$ python3 -q
>>> import numpy as np
>>> np.set_printoptions(precision=2, suppress=True, linewidth=160)
>>> feats = np.load("layer9.npy")
>>> print(feats)
[[ 0. -3.  0.  3.  0.]
 [ 2.  1.  3.  2.  0.]
 [ 0.  0.  1.  0.  2.]
 [ 0.  0.  4.  4.  5.]
 [ 0.  0.  5.  5.  5.]]
>>> print(np.unravel_index(np.abs(feats).argmax(), feats.shape))
(np.int64(3), np.int64(4))
>>> print(np.abs(feats).max())
5.0
>>> print(feats.sum(axis=1))
[ 0.  8.  3. 13. 15.]
>>> M2 = feats / np.linalg.norm(feats, axis=1, keepdims=True)
>>> G = M2 @ M2.T
>>> print((G - 2 * np.eye(5)).round(6).argmax(axis=1))
[4 4 3 4 3]
>>> print(np.degrees(np.arccos(np.clip(G[2, 0], -1, 1))))
90.0
>>> print(G)
[[1.   0.17 0.   0.37 0.41]
 [0.17 1.   0.32 0.62 0.68]
 [0.   0.32 1.   0.83 0.77]
 [0.37 0.62 0.83 1.   0.99]
 [0.41 0.68 0.77 0.99 1.  ]]
>>> x0 = np.array([9, -5, 3, -8, 5])
>>> rhs = feats @ x0
>>> c, lr = np.zeros(5), 1 / np.linalg.norm(feats, 2) ** 2
>>> for i in range(200):
...     c -= lr * feats.T @ (feats @ c - rhs)
...     if i % 50 == 0: print(i, round(np.linalg.norm(feats @ c - rhs), 2))
... 
0 15.82
50 8.88
100 7.13
150 5.74
>>> print(c)
[ 5.46 -1.82  2.01 -5.17  3.48]
>>> F = np.array([[0, -3, -1, 3, 0],
...     [3, -1, -3, 2, -3],
...     [-1, 2, -1, 2, 0],
...     [1, -3, 1, -2, 1],
...     [-1, 2, -2, 1, 3]])
>>> print(F)
[[ 0 -3 -1  3  0]
 [ 3 -1 -3  2 -3]
 [-1  2 -1  2  0]
 [ 1 -3  1 -2  1]
 [-1  2 -2  1  3]]
>>> print(round(float(np.linalg.norm(F, 2) / np.linalg.norm(F)), 2))
0.65
>>> print(np.linalg.matrix_rank(F, rtol=0.1))
4
>>> print([round(float(x), 2) for x in np.linalg.svd(F, compute_uv=False)[:3]])
[6.38, 5.87, 3.82]
>>> print(np.linalg.cond(F) > 100)
True
>>> U, sv, vt = np.linalg.svd(F)
>>> print(np.argmax(sv[:-1] / (sv[1:] + 1e-6)) + 1)
4
>>> M2 = U[:, :4] @ np.diag(sv[:4]) @ vt[:4]
>>> print(round(np.abs(F - M2).max(), 2))
0.03
>>> print(np.round(np.linalg.norm(F - M2, 2), 2), np.round(sv[4], 2))
0.06 0.06
>>> print(np.linalg.matrix_rank(F, rtol=0.05))
4
